In [1]: import numpy as np

In [2]: np.set_printoptions(precision=2, suppress=True, linewidth=100, floatmode="fixed")

In [3]: mat = np.array([[0, -1, 1], [0, 0, -1], [0, 0, 0]])

In [4]: r = np.linalg.matrix_rank(mat)

In [5]: print(r)
2

In [6]: N = np.linalg.svd(mat)[2][r:].T

In [7]: print([int(np.linalg.matrix_rank(mat[:i])) for i in range(1, len(mat) + 1)])
[1, 2, 2]

In [8]: print(N[:, 0] / N[np.abs(N[:, 0]).round(6).argmax(), 0])
[ 1.00 -0.00 -0.00]

In [9]: print([int(np.linalg.matrix_rank(np.delete(mat, i, axis=0))) for i in range(3)])
[1, 1, 2]

In [10]: rng = np.random.default_rng(30917)

In [11]: labels = rng.permutation(3)

In [12]: print(labels)
[0 2 1]

In [13]: out = mat[labels][:, labels]

In [14]: print(np.trace(out))
0

In [15]: print(np.allclose(out, mat))
False

In [16]: print(round(float(np.linalg.det(out)), 2), np.round(np.linalg.det(mat[labels]), 2))
0.0 0.0

In [17]: print(out)
[[ 0  1 -1]
 [ 0  0  0]
 [ 0 -1  0]]

In [18]: print(np.linalg.matrix_power(mat - np.diag(np.diag(mat)), 3))
[[0 0 0]
 [0 0 0]
 [0 0 0]]

In [19]: print(np.sort(np.linalg.eigvals(mat)))
[0.00 0.00 0.00]

In [20]: print(np.prod(np.diag(mat)), round(float(np.linalg.det(mat)), 2))
0 0.0

In [21]: print(mat @ mat)
[[0 0 1]
 [0 0 0]
 [0 0 0]]

In [22]: w1 = np.array([[2, 1, 0, -2], [-3, 2, 1, -4], [-4, 3, 1, 4]])

In [23]: beta = np.array([1, 2, 3, 2])

In [24]: H = np.maximum(mat @ w1 + beta, 0)

In [25]: print(np.linalg.matrix_rank(H))
3

In [26]: print((H > 0).mean(axis=0))
[0.67 0.67 1.00 0.67]

In [27]: print(H)
[[ 0  3  3 10]
 [ 5  0  2  0]
 [ 1  2  3  2]]

In [28]: C = np.array([[4, 2, 4], [1, 2, 3], [3, 1, 6], [2, 1, 2]])

In [29]: print(H @ C)
[[32 19 47]
 [26 12 32]
 [19 11 32]]

In [30]: print(w1 @ C)
[[  5   4   7]
 [-15  -5  -8]
 [ -2   3   7]]

In [31]: t = np.radians(90)

In [32]: Rm = np.eye(3)

In [33]: Rm[1, 1] = Rm[2, 2] = np.cos(t)

In [34]: Rm[1, 2], Rm[2, 1] = -np.sin(t), np.sin(t)

In [35]: print(Rm.round(2) + 0)
[[ 1.00  0.00  0.00]
 [ 0.00  0.00 -1.00]
 [ 0.00  1.00  0.00]]

In [36]: out = mat @ Rm.T

In [37]: print(out.round(2) + 0)
[[ 0.00 -1.00 -1.00]
 [ 0.00  1.00  0.00]
 [ 0.00  0.00  0.00]]

In [38]: print(round(np.linalg.det(Rm), 2), np.trace(Rm))
1.0 1.0

In [39]: data = np.loadtxt("out14.csv", delimiter=",")

In [40]: print(data)
[[-25.00  35.00  10.00]
 [ 45.00 -63.00 -18.00]]

In [41]: # rank 1

In [42]: print(np.linalg.cond(data) > 100)
True

In [43]: print(np.linalg.matrix_rank(data, rtol=0.1))
1

In [44]: print([round(float(x), 2) for x in np.linalg.svd(data, compute_uv=False)[:3]])
[90.93, 0.0]

In [45]: print(np.round(np.linalg.norm(data, 2) / np.linalg.norm(data), 2))
1.0

In [46]: out = np.array([[1]])

In [47]: C = np.array([[-1]])

In [48]: E = np.block([[out, np.array([[1]])], [np.zeros((1, 1)), C]])

In [49]: print(E)
[[ 1.00  1.00]
 [ 0.00 -1.00]]

In [50]: x0 = np.array([2, -1])

In [51]: h1 = np.maximum(E @ x0, 0)

In [52]: print(np.tanh(E @ x0))
[0.76 0.76]

In [53]: print(h1)
[1.00 1.00]

In [54]: print(np.maximum(E @ x0, 0) - np.maximum(-E @ x0, 0))
[1.00 1.00]

In [55]: x0 = np.array([0, -1])

In [56]: print(E @ np.eye(2)[0])
[1.00 0.00]

In [57]: print(E @ (2 * x0))
[-2.00  2.00]

In [58]: print(E @ x0)
[-1.00  1.00]

In [59]: print((E @ x0).argmax())
1

In [60]: print(round(float(np.linalg.norm(E, "nuc")), 2))
2.24

In [61]: print(np.linalg.norm(E, axis=1).argmax())
0

In [62]: print(np.linalg.norm(E, axis=0))
[1.00 1.41]

In [63]: print(round(float(np.linalg.norm(E) ** 2 / np.linalg.norm(E, 2) ** 2), 2))
1.15

In [64]: print(np.round(np.linalg.norm(E, 1), 2), np.round(np.linalg.norm(E, np.inf), 2))
2.0 2.0

In [65]: print(np.round(np.linalg.norm(E, 2), 2))
1.62

In [66]: print(E[0] @ E[1])
-1.0

In [67]: K = np.array([[-24, -8, -16, 3, 1, 2],
    ...:     [0, -24, 0, 0, 3, 0],
    ...:     [-16, -16, 0, 2, 2, 0],
    ...:     [24, 8, 16, -9, -3, -6],
    ...:     [0, 24, 0, 0, -9, 0],
    ...:     [16, 16, 0, -6, -6, 0]])

In [68]: print(np.count_nonzero(K))
24

In [69]: print(round(np.linalg.norm(K), 2))
65.41

In [70]: print(np.abs(K).max())
24

In [71]: print(K - K[0])
[[  0   0   0   0   0   0]
 [ 24 -16  16  -3   2  -2]
 [  8  -8  16  -1   1  -2]
 [ 48  16  32 -12  -4  -8]
 [ 24  32  16  -3 -10  -2]
 [ 40  24  16  -9  -7  -2]]

In [72]: print(K.sum(axis=1))
[-42 -21 -28  30  15  20]

In [73]: print(round(np.abs(np.linalg.eigvals(K)).max(), 2))
37.1

In [74]: print(np.sort(np.abs(np.linalg.eigvals(K))))
[ 1.73  5.18  6.90  9.27 27.82 37.10]

In [75]: print(np.trace(K))
-66

In [76]: print(K @ K)
[[  936   720   432  -143  -110   -66]
 [    0   648     0     0   -99     0]
 [  432   576   288   -66   -88   -44]
 [-1144  -880  -528   221   170   102]
 [    0  -792     0     0   153     0]
 [ -528  -704  -352   102   136    68]]

In [77]: print((K - K.T) / 2)
[[  0.00  -4.00   0.00 -10.50   0.50  -7.00]
 [  4.00   0.00   8.00  -4.00 -10.50  -8.00]
 [  0.00  -8.00   0.00  -7.00   1.00   0.00]
 [ 10.50   4.00   7.00   0.00  -1.50   0.00]
 [ -0.50  10.50  -1.00   1.50   0.00   3.00]
 [  7.00   8.00   0.00   0.00  -3.00   0.00]]

In [78]: print((K + K.T) / 2)
[[-24.00  -4.00 -16.00  13.50   0.50   9.00]
 [ -4.00 -24.00  -8.00   4.00  13.50   8.00]
 [-16.00  -8.00   0.00   9.00   1.00   0.00]
 [ 13.50   4.00   9.00  -9.00  -1.50  -6.00]
 [  0.50  13.50   1.00  -1.50  -9.00  -3.00]
 [  9.00   8.00   0.00  -6.00  -3.00   0.00]]

In [79]: print(np.allclose(K, K.T))
False

In [80]: C2 = K.T @ K

In [81]: print(np.diag(C2))
[1664 1792  512  130  140   40]

In [82]: print(np.linalg.svd(K, compute_uv=False) ** 2)
[3030.23 1078.32  111.15   41.87   14.90    1.54]

In [83]: print(np.trace(C2), (K ** 2).sum())
4278 4278

In [84]: print(np.allclose(C2, C2.T))
True

In [85]: print(np.linalg.matrix_rank(C2))
6

In [86]: labels = rng.permutation(6)

In [87]: print(labels)
[2 0 3 1 4 5]

In [88]: out = K[labels][:, labels]

In [89]: print(out)
[[  0 -16   2 -16   2   0]
 [-16 -24   3  -8   1   2]
 [ 16  24  -9   8  -3  -6]
 [  0   0   0 -24   3   0]
 [  0   0   0  24  -9   0]
 [  0  16  -6  16  -6   0]]

In [90]: print(round(np.linalg.det(out), 2), round(np.linalg.det(K[labels]), 2))
589824.0 -589824.0

In [91]: f = np.array([1, 1, 2, 1, 1])

In [92]: r1 = np.array([3, 2])

In [93]: arr = np.outer(f, r1)

In [94]: print(arr)
[[3 2]
 [3 2]
 [6 4]
 [3 2]
 [3 2]]

In [95]: U, sv, Vt = np.linalg.svd(arr)

In [96]: print(sv.round(2) + 0)
[10.20  0.00]

In [97]: out = U[:, :1] @ np.diag(sv[:1]) @ Vt[:1]

In [98]: print(np.linalg.matrix_rank(arr, rtol=0.05))
1

In [99]: print(np.linalg.matrix_rank(out))
1

In [100]: print(np.linalg.cond(arr) > 100)
True

In [101]: print([round(float(x), 2) for x in np.linalg.svd(arr, compute_uv=False)[:3]])
[10.2, 0.0]

In [102]: print(np.argsort(-np.linalg.norm(arr, axis=0).round(6), kind="stable")[:3])
[0 1]

In [103]: print(np.round(np.linalg.norm(arr, 2) / np.linalg.norm(arr), 2))
1.0

In [104]: U, sv, Vt = np.linalg.svd(arr)

In [105]: V = Vt[:(sv > 1e-8).sum()]

In [106]: x0 = arr[0] + 3 * arr[1] + rng.integers(2) * np.eye(2)[0]

In [107]: print(x0)
[13.00  8.00]

In [108]: print(np.diag(V.T @ V))
[0.69 0.31]

In [109]: print(np.linalg.matrix_rank(np.vstack([arr, x0])))
2

In [110]: print(V.T @ V)
[[0.69 0.46]
 [0.46 0.31]]

In [111]: def softmax(z):
     ...:     e = np.exp(z - z.max(axis=-1, keepdims=True))
     ...:     return e / e.sum(axis=-1, keepdims=True)
     ...: 

In [112]: print(np.round(softmax(10 * arr[4]), 2) + 0)
[1.00 0.00]

In [113]: print(softmax(arr[4]))
[0.73 0.27]

In [114]: print(softmax(arr).sum(axis=1))
[1.00 1.00 1.00 1.00 1.00]

In [115]: S = arr @ arr.T / np.sqrt(2)

In [116]: print(softmax(S)[4] @ arr)
[6.00 4.00]

In [117]: print(np.round(softmax(S + np.triu(np.full(S.shape, -np.inf), 1)), 2) + 0)
[[1.00 0.00 0.00 0.00 0.00]
 [0.50 0.50 0.00 0.00 0.00]
 [0.00 0.00 1.00 0.00 0.00]
 [0.00 0.00 1.00 0.00 0.00]
 [0.00 0.00 1.00 0.00 0.00]]

In [118]: f, r1 = arr[1], arr[2]

In [119]: print(f @ f)
13

In [120]: pr = (f @ r1) / (f @ f) * f

In [121]: print(np.linalg.matrix_rank(np.outer(f, r1)))
1

In [122]: print(np.outer(f, r1))
[[18 12]
 [12  8]]

In [123]: print(np.round(np.linalg.norm(f + r1) ** 2 + np.linalg.norm(f - r1) ** 2, 2))
130.0

In [124]: print(r1 - pr)
[0.00 0.00]

In [125]: J = 0.7 ** np.abs(np.subtract.outer(np.arange(4), np.arange(4)))

In [126]: print(J)
[[1.00 0.70 0.49 0.34]
 [0.70 1.00 0.70 0.49]
 [0.49 0.70 1.00 0.70]
 [0.34 0.49 0.70 1.00]]

In [127]: # symmetric, so the eigenvalues are real

In [128]: t = np.radians(180)

In [129]: Rm = np.eye(4)

In [130]: Rm[2, 2] = Rm[3, 3] = np.cos(t)

In [131]: Rm[2, 3], Rm[3, 2] = -np.sin(t), np.sin(t)

In [132]: print(Rm.round(2) + 0)
[[ 1.00  0.00  0.00  0.00]
 [ 0.00  1.00  0.00  0.00]
 [ 0.00  0.00 -1.00  0.00]
 [ 0.00  0.00  0.00 -1.00]]

In [133]: out = J @ Rm.T

In [134]: print(np.linalg.svd(J, compute_uv=False), np.linalg.svd(out, compute_uv=False))
[2.72 0.75 0.32 0.20] [2.72 0.75 0.32 0.20]

In [135]: print(np.abs(out - J).max(axis=0))
[0.00 0.00 2.00 2.00]

In [136]: print(np.allclose(np.linalg.norm(J, axis=1), np.linalg.norm(out, axis=1)))
True

In [137]: x0 = np.ones(4)

In [138]: for _ in range(4):
     ...:     x0 = J @ x0
     ...:     x0 /= np.linalg.norm(x0)
     ...:     print(round(x0 @ J @ x0, 2))
     ...: 
2.72
2.72
2.72
2.72

In [139]: print(round(float(np.linalg.eigvalsh(J)[-1]), 2))
2.72
